>>> import numpy as np
>>> from numpy import linalg as LA
>>> np.set_printoptions(precision=2, suppress=True, linewidth=100, sign=" ")
>>> def rnd(a):
...     return np.round(a, 2) + 0
... 
>>> X = np.load("arr.npy")
>>> print(X)
[[ 2  0  0  0]
 [ 0 -1  0 -4]
 [ 0  0  3  0]
 [ 0  4  0 -4]]
>>> # splits into 3 blocks
>>> hat = np.triu(np.array([[-5, -3, -1, 6], [1, 9, -7, -7], [1, 7, -1, -8], [-3, 9, 8, 3]]), 1) + np.eye(4)
>>> A2 = hat @ X @ LA.inv(hat)
>>> print(hat @ X - X @ hat)
[[  0.  33.  -1. -24.]
 [  0. -28. -28.  21.]
 [  0. -32.   0.  56.]
 [  0.   0.  28.  28.]]
>>> print(np.trace(A2), np.trace(X))
0.0 0
>>> print(rnd(LA.det(X)))
120.0
>>> print((X != 0).astype(int))
[[ 1  0  0  0]
 [ 0  1  0  1]
 [ 0  0  1  0]
 [ 0  1  0  1]]
>>> print(rnd(LA.det(X)))
120.0
>>> print(np.allclose(X, X.T))
False
>>> print(LA.matrix_power(X, 3))
[[  8   0   0   0]
 [  0  95   0 -20]
 [  0   0  27   0]
 [  0  20   0  80]]
>>> print((X + X.T) / 2)
[[ 2.  0.  0.  0.]
 [ 0. -1.  0.  0.]
 [ 0.  0.  3.  0.]
 [ 0.  0.  0. -4.]]
>>> print(np.allclose(X @ X.T, X.T @ X))
False
>>> print(X @ X)
[[  4   0   0   0]
 [  0 -15   0  20]
 [  0   0   9   0]
 [  0 -20   0   0]]
>>> print((X - X.T) / 2)
[[ 0.  0.  0.  0.]
 [ 0.  0.  0. -4.]
 [ 0.  0.  0.  0.]
 [ 0.  4.  0.  0.]]
>>> arr = np.load("case7.npy")
>>> print(rnd(arr))
[[-0.31  0.1  -0.04  0.29]
 [ 0.36 -0.63 -0.59  0.04]
 [-0.29  0.34 -0.26 -0.53]
 [-0.36 -0.31 -0.2  -0.15]
 [-0.03 -0.3   0.49  0.12]
 [ 0.34  0.51 -0.37  0.39]
 [-0.13  0.1  -0.21  0.35]
 [ 0.39  0.11 -0.04 -0.57]
 [ 0.52  0.07  0.35  0.02]]
>>> # columns are unit length and at right angles
>>> A2 = np.c_[arr[:, :2] @ np.array([[3, -2], [-2, 3]]), np.array([5, 3, 5, 3, 4, 4, 0, 5, 4])]
>>> print(rnd(A2))
[[-1.13  0.92  5.  ]
 [ 2.36 -2.62  3.  ]
 [-1.55  1.6   5.  ]
 [-0.47 -0.2   3.  ]
 [ 0.52 -0.85  4.  ]
 [ 0.    0.85  4.  ]
 [-0.59  0.56  0.  ]
 [ 0.94 -0.44  5.  ]
 [ 1.43 -0.84  4.  ]]
>>> print(rnd(LA.norm(LA.qr(arr)[0].T @ A2, axis=0) ** 2 / ((A2 ** 2).sum(axis=0) + 1e-12)))
[ 1.    1.    0.11]
>>> print(LA.matrix_rank(np.c_[arr, A2]))
5
>>> print(rnd(LA.lstsq(arr, A2[:, 0])[0]))
[ 3. -2.  0.  0.]
>>> x = np.array([-2, 2, 1, 1])
>>> y = arr @ x
>>> print(rnd(y))
[ 1.07 -2.54  0.48 -0.24  0.06  0.36  0.61 -1.17 -0.54]
>>> print(rnd(LA.pinv(arr) @ arr))
[[ 1.  0.  0.  0.]
 [ 0.  1.  0.  0.]
 [ 0.  0.  1.  0.]
 [ 0.  0.  0.  1.]]
>>> rng = np.random.default_rng(27)
>>> y = y + 0.05 * rng.normal(size=9)
>>> print(rnd(y))
[ 1.13 -2.5   0.52 -0.29  0.1   0.35  0.6  -1.11 -0.56]
>>> beta, *_ = LA.lstsq(arr, y)
>>> print(beta.round())
[-2.  2.  1.  1.]
>>> print(rnd(arr.T @ (y - arr @ beta)))
[ 0.  0.  0.  0.]
>>> m1 = np.array([[-2, -4, -1, -1], [-4, -8, 1, -3], [-1, 1, -6, 5], [-1, -3, 5, 10]])
>>> # equal to its transpose
>>> W1 = np.array([[-2, 8, -1], [2, 8, 1], [-6, -2, 3], [8, 0, 8]])
>>> beta = np.array([-2, -3, -4])
>>> hid = np.maximum(m1 @ W1 + beta, 0)
>>> print((hid > 0).mean(axis=0))
[ 0.5   0.25  0.5 ]
>>> print(LA.matrix_rank(hid))
2
>>> W2 = np.array([[3, -3], [1, 2], [1, -2]])
>>> print((hid @ W2).round(6).argmax(axis=1))
[ 0  0  0  0]
>>> print(W1 @ W2)
[[  1  24]
 [ 15   8]
 [-17   8]
 [ 32 -40]]
